$ python -q
>>> import numpy as np
>>> np.set_printoptions(suppress=True, linewidth=200)
>>> def rnd(a):
...     return np.round(a, 3) + 0
... 
>>> rng = np.random.default_rng(71)
>>> mat = np.eye(5, dtype=int)[rng.permutation(5)] * np.array([8, 7, 1, 1, 7])
>>> mat
array([[0, 0, 1, 0, 0],
       [0, 0, 0, 0, 7],
       [0, 7, 0, 0, 0],
       [8, 0, 0, 0, 0],
       [0, 0, 0, 1, 0]])
>>> mat.T @ mat
array([[64,  0,  0,  0,  0],
       [ 0, 49,  0,  0,  0],
       [ 0,  0,  1,  0,  0],
       [ 0,  0,  0,  1,  0],
       [ 0,  0,  0,  0, 49]])
>>> rnd(np.linalg.pinv(mat))
array([[0.   , 0.   , 0.   , 0.125, 0.   ],
       [0.   , 0.   , 0.143, 0.   , 0.   ],
       [1.   , 0.   , 0.   , 0.   , 0.   ],
       [0.   , 0.   , 0.   , 0.   , 1.   ],
       [0.   , 0.143, 0.   , 0.   , 0.   ]])
>>> mat[:, 3] @ mat[:, 4]
np.int64(0)
>>> M = np.load("sample15.npy")
>>> M
array([[-2, -7, -3],
       [-7, -2, -7],
       [-3, -7, -2]])
>>> A2 = np.linalg.invert(M)
Traceback (most recent call last):
  File "<python-input-11>", line 1, in <module>
    A2 = np.linalg.invert(M)
         ^^^^^^^^^^^^^^^^
AttributeError: module 'numpy.linalg' has no attribute 'invert'
>>> A2 = np.linalg.inv(M)
>>> rnd(A2)
array([[ 0.511, -0.08 , -0.489],
       [-0.08 ,  0.057, -0.08 ],
       [-0.489, -0.08 ,  0.511]])
>>> (np.abs(A2) > 1e-9).astype(int)
array([[1, 1, 1],
       [1, 1, 1],
       [1, 1, 1]])
>>> J = np.load("run2.npy")
>>> J
array([[-0.3  , -2.   ,  0.9  ,  0.5  ,  1.021],
       [-0.7  , -0.1  ,  0.2  , -0.1  , -0.068],
       [-2.5  ,  2.1  , -0.1  , -0.4  , -0.898],
       [ 0.6  , -0.6  , -3.1  ,  0.1  , -0.28 ],
       [ 0.9  ,  1.9  , -0.6  ,  0.   , -0.034],
       [-0.4  ,  0.2  , -0.4  , -0.2  , -0.59 ],
       [-0.2  , -0.6  , -0.7  ,  0.5  ,  1.193],
       [-0.8  ,  2.1  ,  1.3  , -1.8  , -4.207],
       [ 0.4  , -0.1  , -1.8  ,  0.6  ,  1.668],
       [ 0.2  , -0.2  ,  2.   ,  0.8  ,  2.322],
       [ 1.1  ,  0.9  ,  0.8  , -0.6  , -1.04 ],
       [ 0.5  , -0.8  , -0.3  ,  1.7  ,  3.599],
       [ 1.   , -1.2  , -0.2  ,  1.   ,  2.216],
       [-0.3  ,  0.6  , -0.2  , -0.5  , -0.657],
       [ 0.2  , -0.4  ,  0.2  , -1.4  , -2.973],
       [ 1.8  ,  2.2  , -1.4  , -1.2  , -1.987],
       [-0.1  ,  0.7  ,  0.8  ,  0.6  ,  1.256],
       [-0.5  , -1.2  ,  0.5  ,  1.1  ,  1.65 ],
       [-0.7  ,  0.3  , -1.   ,  0.   ,  0.055],
       [ 0.5  , -0.8  , -1.3  , -0.3  , -0.802]])
>>> vals, evecs = np.linalg.eig(M)
>>> rnd(M @ evecs[:, 0] - vals[0] * evecs[:, 0])
array([0., 0., 0.])
>>> rnd(np.sort(np.linalg.eigvals(M @ M)))
array([  1.   ,  42.413, 182.587])
>>> rnd(np.sort(np.linalg.eigvals(M.T)))
array([-13.512,   1.   ,   6.512])
>>> x0 = np.array([2, 2, 5, 5, 1])
>>> rhs = J @ x0
>>> rnd(np.linalg.pinv(J) @ J)
array([[1., 0., 0., 0., 0.],
       [0., 1., 0., 0., 0.],
       [0., 0., 1., 0., 0.],
       [0., 0., 0., 1., 0.],
       [0., 0., 0., 0., 1.]])
>>> rnd(np.linalg.lstsq(J, rhs)[0])
array([2., 2., 5., 5., 1.])
>>> rnd(np.linalg.solve(J.T @ J, J.T @ rhs))
array([2., 2., 5., 5., 1.])
>>> rhs = rhs + 0.05 * rng.normal(size=20)
>>> rnd(rhs)
array([  3.415,  -1.172,  -4.173, -15.254,   2.583,  -4.061,  -1.435,  -4.122,  -3.695,  16.324,   3.94 ,  10.018,   5.832,  -3.614,  -9.346,  -7.008,   9.467,   6.273,  -5.793,  -9.342])
>>> coef, *_ = np.linalg.lstsq(J, rhs)
>>> rnd(np.linalg.norm(rhs - J @ coef))
np.float64(0.133)
>>> rnd(J.T @ (rhs - J @ coef))
array([0., 0., 0., 0., 0.])
>>> coef.round()
array([2., 2., 5., 5., 1.])
